$ ipython --no-banner

In [1]: import numpy as np

In [2]: np.set_printoptions(precision=2, suppress=True, linewidth=140)

In [3]: rd = lambda a: np.round(a, 2) + 0

In [4]: out = np.array([[-3, 0, 5, -1, 2, 5, -3, -3, -5, 3, 0],
   ...:     [3, -3, -4, -1, -5, -2, 1, -4, 2, 2, 5],
   ...:     [3, -1, 5, -1, -5, -1, 0, 3, 0, 2, -4],
   ...:     [0, 5, 5, 2, -3, -2, -4, 2, -1, -4, 3],
   ...:     [-4, -5, -1, 5, 4, -5, 0, -4, 0, 2, 3],
   ...:     [-1, -2, 4, 0, 5, 1, -4, 3, -1, 3, -5],
   ...:     [1, 4, -2, 1, -4, -1, 4, -3, 1, -2, -2],
   ...:     [-3, -1, -4, 5, 2, 1, 2, 5, 3, -4, 2],
   ...:     [0, 5, -4, -2, -1, 2, 5, -5, 5, 4, -4],
   ...:     [4, -4, 5, 1, 5, 3, -2, 5, -4, 5, 0],
   ...:     [1, 4, 1, -2, 5, 2, 1, 3, -4, 4, 5]])

In [5]: K = np.triu(out, 1)

In [6]: K
Out[6]: 
array([[ 0,  0,  5, -1,  2,  5, -3, -3, -5,  3,  0],
       [ 0,  0, -4, -1, -5, -2,  1, -4,  2,  2,  5],
       [ 0,  0,  0, -1, -5, -1,  0,  3,  0,  2, -4],
       [ 0,  0,  0,  0, -3, -2, -4,  2, -1, -4,  3],
       [ 0,  0,  0,  0,  0, -5,  0, -4,  0,  2,  3],
       [ 0,  0,  0,  0,  0,  0, -4,  3, -1,  3, -5],
       [ 0,  0,  0,  0,  0,  0,  0, -3,  1, -2, -2],
       [ 0,  0,  0,  0,  0,  0,  0,  0,  3, -4,  2],
       [ 0,  0,  0,  0,  0,  0,  0,  0,  0,  4, -4],
       [ 0,  0,  0,  0,  0,  0,  0,  0,  0,  0,  0],
       [ 0,  0,  0,  0,  0,  0,  0,  0,  0,  0,  0]])

In [7]: U, sigma, Vh = np.linalg.svd(K)

In [8]: vecs = Vh[:(sigma > 1e-8).sum()]

In [9]: rng = np.random.default_rng(71)

In [10]: vec = K[0] + -3 * K[6] + rng.integers(2) * np.eye(11)[9]

In [11]: vec
Out[11]: array([ 0.,  0.,  5., -1.,  2.,  5., -3.,  6., -8., 10.,  6.])

In [12]: np.allclose(vecs.T @ vecs @ vec, vec)
Out[12]: True

In [13]: np.linalg.matrix_rank(np.vstack([K, vec]))
Out[13]: np.int64(9)

In [14]: rd(np.diag(vecs.T @ vecs))
Out[14]: array([0., 0., 1., 1., 1., 1., 1., 1., 1., 1., 1.])

In [15]: np.allclose(K[:-1].T @ np.linalg.lstsq(K[:-1].T, K[-1])[0], K[-1])
Out[15]: True

In [16]: np.unique(K.round(6), axis=0).shape
Out[16]: (10, 11)

In [17]: rd(np.trace(np.linalg.pinv(K) @ K))
Out[17]: np.float64(9.0)

In [18]: rd(K @ np.linalg.pinv(K) @ K)
Out[18]: 
array([[ 0.,  0.,  5., -1.,  2.,  5., -3., -3., -5.,  3.,  0.],
       [ 0.,  0., -4., -1., -5., -2.,  1., -4.,  2.,  2.,  5.],
       [ 0.,  0.,  0., -1., -5., -1.,  0.,  3.,  0.,  2., -4.],
       [ 0.,  0.,  0.,  0., -3., -2., -4.,  2., -1., -4.,  3.],
       [ 0.,  0.,  0.,  0.,  0., -5.,  0., -4.,  0.,  2.,  3.],
       [ 0.,  0.,  0.,  0.,  0.,  0., -4.,  3., -1.,  3., -5.],
       [ 0.,  0.,  0.,  0.,  0.,  0.,  0., -3.,  1., -2., -2.],
       [ 0.,  0.,  0.,  0.,  0.,  0.,  0.,  0.,  3., -4.,  2.],
       [ 0.,  0.,  0.,  0.,  0.,  0.,  0.,  0.,  0.,  4., -4.],
       [ 0.,  0.,  0.,  0.,  0.,  0.,  0.,  0.,  0.,  0.,  0.],
       [ 0.,  0.,  0.,  0.,  0.,  0.,  0.,  0.,  0.,  0.,  0.]])

In [19]: np.abs(np.diag(np.linalg.qr(K)[1])) > 1e-9
Out[19]: array([False, False, False, False, False, False, False, False, False, False, False])

In [20]: A = np.loadtxt("run17.csv", delimiter=",")

In [21]: A
Out[21]: 
array([[ 2.,  1.,  0.,  0.,  0.,  0.,  0.],
       [ 0.,  2.,  1.,  0.,  0.,  0.,  0.],
       [ 1.,  1.,  2.,  0.,  0.,  0.,  0.],
       [ 0.,  0.,  0., -5.,  7.,  1.,  3.],
       [ 0.,  0.,  0., -5., -1.,  6.,  4.],
       [ 0.,  0.,  0.,  0., -6., -1., -3.],
       [ 0.,  0.,  0., -5.,  1.,  9., -5.]])

In [22]: r0 = np.array([2, 6, -8, 2, 5, 6, -7])

In [23]: out = A + np.outer(r0, np.eye(7)[1])

In [24]: np.linalg.matrix_rank(np.linalg.inv(out) - np.linalg.inv(A), tol=1e-8)
Out[24]: np.int64(1)

In [25]: rd(np.linalg.det(out) / np.linalg.det(A)), rd(1 + np.linalg.solve(A, r0)[1])
Out[25]: (np.float64(7.0), np.float64(7.0))

In [26]: out
Out[26]: 
array([[ 2.,  3.,  0.,  0.,  0.,  0.,  0.],
       [ 0.,  8.,  1.,  0.,  0.,  0.,  0.],
       [ 1., -7.,  2.,  0.,  0.,  0.,  0.],
       [ 0.,  2.,  0., -5.,  7.,  1.,  3.],
       [ 0.,  5.,  0., -5., -1.,  6.,  4.],
       [ 0.,  6.,  0.,  0., -6., -1., -3.],
       [ 0., -7.,  0., -5.,  1.,  9., -5.]])
